$ ipython --no-banner

In [1]: import numpy as np

In [2]: np.set_printoptions(precision=3, suppress=True, linewidth=140, sign=" ")

In [3]: def tidy(a):
   ...:     return np.round(a, 3) + 0
   ...: 

In [4]: W0 = np.load("mat.npy")

In [5]: tidy(W0)
Out[5]: 
array([[-0.633,  0.233,  0.7  , -0.233],
       [ 0.233,  0.967, -0.1  ,  0.033],
       [ 0.7  , -0.1  ,  0.7  ,  0.1  ],
       [-0.233,  0.033,  0.1  ,  0.967]])

In [6]: # orthonormal columns

In [7]: u = np.array([0, 5, 0, 1])

In [8]: B = W0 + np.outer(u, np.eye(4)[1])

In [9]: np.linalg.matrix_rank(np.linalg.inv(B) - np.linalg.inv(W0), tol=1e-8)
Out[9]: np.int64(1)

In [10]: np.linalg.matrix_rank(B - W0)
Out[10]: np.int64(1)

In [11]: tidy(B)
Out[11]: 
array([[-0.633,  0.233,  0.7  , -0.233],
       [ 0.233,  5.967, -0.1  ,  0.033],
       [ 0.7  , -0.1  ,  0.7  ,  0.1  ],
       [-0.233,  1.033,  0.1  ,  0.967]])

In [12]: B = np.array([[-2, 0, -3], [-1, -2, 1], [-3, 3, 3]])

In [13]: X = np.triu(B)

In [14]: X
Out[14]: 
array([[-2,  0, -3],
       [ 0, -2,  1],
       [ 0,  0,  3]])

In [15]: tidy(np.linalg.det(X.T))
Out[15]: np.float64(12.0)

In [16]: np.poly(X)
Out[16]: array([  1.,   1.,  -8., -12.])

In [17]: tidy(np.linalg.det(2 * X)), tidy(np.linalg.det(X))
Out[17]: (np.float64(96.0), np.float64(12.0))

In [18]: tidy(np.linalg.det(X[::-1]))
Out[18]: np.float64(-12.0)

In [19]: (X - X.T) / 2
Out[19]: 
array([[ 0. ,  0. , -1.5],
       [ 0. ,  0. ,  0.5],
       [ 1.5, -0.5,  0. ]])

In [20]: (X + X.T) / 2
Out[20]: 
array([[-2. ,  0. , -1.5],
       [ 0. , -2. ,  0.5],
       [-1.5,  0.5,  3. ]])

In [21]: tidy(np.linalg.det(X))
Out[21]: np.float64(12.0)

In [22]: np.allclose(X @ X.T, X.T @ X)
Out[22]: False

In [23]: tidy(np.abs(np.linalg.eigvals(X)).max())
Out[23]: np.float64(3.0)

In [24]: np.allclose(X, X.T)
Out[24]: False

In [25]: X @ X
Out[25]: 
array([[ 4,  0, -3],
       [ 0,  4,  1],
       [ 0,  0,  9]])

In [26]: np.linalg.matrix_power(X, 3)
Out[26]: 
array([[ -8,   0, -21],
       [  0,  -8,   7],
       [  0,   0,  27]])

In [27]: rng = np.random.default_rng(95444)

In [28]: z = rng.permutation(3)

In [29]: z
Out[29]: array([ 0,  2,  1])

In [30]: B = X[z][:, z]

In [31]: np.diag(B)
Out[31]: array([-2,  3, -2])

In [32]: B
Out[32]: 
array([[-2, -3,  0],
       [ 0,  3,  0],
       [ 0,  1, -2]])

In [33]: np.allclose(B, X)
Out[33]: False

In [34]: tidy(np.linalg.norm(B, "nuc"))
Out[34]: np.float64(7.916)

In [35]: tidy(np.linalg.norm(B, 2))
Out[35]: np.float64(4.616)

In [36]: tidy(np.linalg.norm(B, axis=1))
Out[36]: array([ 3.606,  3.   ,  2.236])

In [37]: tidy(np.linalg.norm(B, 1)), tidy(np.linalg.norm(B, np.inf))
Out[37]: (np.float64(7.0), np.float64(5.0))

In [38]: tidy(np.linalg.norm(B[1] - B[0]))
Out[38]: np.float64(6.325)

In [39]: u = np.array([1, 0, 8])

In [40]: np.convolve(X[2], u)
Out[40]: array([  0,   0,   3,   0,  24])

In [41]: np.polyval(u, X[2])
Out[41]: array([  8,   8,  17])

In [42]: K = np.array([[0.04, 0.08], [-0.06, -0.12], [0.18, 0.36], [0.2, 0.4]])

In [43]: # null space of dimension 1

In [44]: np.linalg.matrix_rank(K, rtol=0.1)
Out[44]: np.int64(1)

In [45]: np.linalg.cond(K) > 100
Out[45]: np.True_
